$ ipython --no-banner

In [1]: import numpy as np

In [2]: from numpy import linalg as LA

In [3]: np.set_printoptions(precision=2, suppress=True, linewidth=140, sign=" ")

In [4]: X = np.load("block18.npy")

In [5]: X
Out[5]: 
array([[ -7.,  -5.,  -2.,  -3.],
       [ 20.,  13.,   0.,  10.],
       [-10.,  -5.,   9., -11.],
       [-10.,  -5.,   4.,  -6.]])

In [6]: Uu, s, Vt = LA.svd(X, full_matrices=False)

In [7]: Uu.shape, s.shape, Vt.shape
Out[7]: ((4, 4), (4,), (4, 4))

In [8]: np.cumsum(s ** 2) / np.sum(s ** 2)
Out[8]: array([ 0.92,  1.  ,  1.  ,  1.  ])

In [9]: np.abs(Uu[:, 0]).round(6).argmax()
Out[9]: np.int64(1)

In [10]: np.round(Uu.T @ Uu, 2) + 0
Out[10]: 
array([[ 1.,  0.,  0.,  0.],
       [ 0.,  1.,  0.,  0.],
       [ 0.,  0.,  1.,  0.],
       [ 0.,  0.,  0.,  1.]])

In [11]: x = np.array([1, 1, -3, 3])

In [12]: h1 = np.maximum(X @ x, 0)

In [13]: np.tanh(X @ x)
Out[13]: array([-1.,  1., -1., -1.])

In [14]: np.maximum(X @ x, 0) - np.maximum(-X @ x, 0)
Out[14]: array([-15.,  63., -75., -45.])

In [15]: data = np.loadtxt("data.csv", delimiter=",")

In [16]: data.round(2) + 0
Out[16]: 
array([[ 0.02, -0.13,  0.01,  0.02, -0.02,  0.03,  0.01,  0.01,  0.04],
       [-0.13,  0.82, -0.07, -0.13,  0.1 , -0.16, -0.07, -0.03, -0.26],
       [ 0.01, -0.07,  0.01,  0.01, -0.01,  0.01,  0.01,  0.  ,  0.02],
       [ 0.02, -0.13,  0.01,  0.02, -0.02,  0.03,  0.01,  0.01,  0.04],
       [-0.02,  0.1 , -0.01, -0.02,  0.01, -0.02, -0.01,  0.  , -0.03],
       [ 0.03, -0.16,  0.01,  0.03, -0.02,  0.03,  0.01,  0.01,  0.05],
       [ 0.01, -0.07,  0.01,  0.01, -0.01,  0.01,  0.01,  0.  ,  0.02],
       [ 0.01, -0.03,  0.  ,  0.01,  0.  ,  0.01,  0.  ,  0.  ,  0.01],
       [ 0.04, -0.26,  0.02,  0.04, -0.03,  0.05,  0.02,  0.01,  0.08]])

In [17]: LA.lstsq(data[:-1].T, data[-1])[2]
Out[17]: np.int32(1)

In [18]: np.round(data @ LA.pinv(data) @ data, 2) + 0
Out[18]: 
array([[ 0.02, -0.13,  0.01,  0.02, -0.02,  0.03,  0.01,  0.01,  0.04],
       [-0.13,  0.82, -0.07, -0.13,  0.1 , -0.16, -0.07, -0.03, -0.26],
       [ 0.01, -0.07,  0.01,  0.01, -0.01,  0.01,  0.01,  0.  ,  0.02],
       [ 0.02, -0.13,  0.01,  0.02, -0.02,  0.03,  0.01,  0.01,  0.04],
       [-0.02,  0.1 , -0.01, -0.02,  0.01, -0.02, -0.01,  0.  , -0.03],
       [ 0.03, -0.16,  0.01,  0.03, -0.02,  0.03,  0.01,  0.01,  0.05],
       [ 0.01, -0.07,  0.01,  0.01, -0.01,  0.01,  0.01,  0.  ,  0.02],
       [ 0.01, -0.03,  0.  ,  0.01,  0.  ,  0.01,  0.  ,  0.  ,  0.01],
       [ 0.04, -0.26,  0.02,  0.04, -0.03,  0.05,  0.02,  0.01,  0.08]])
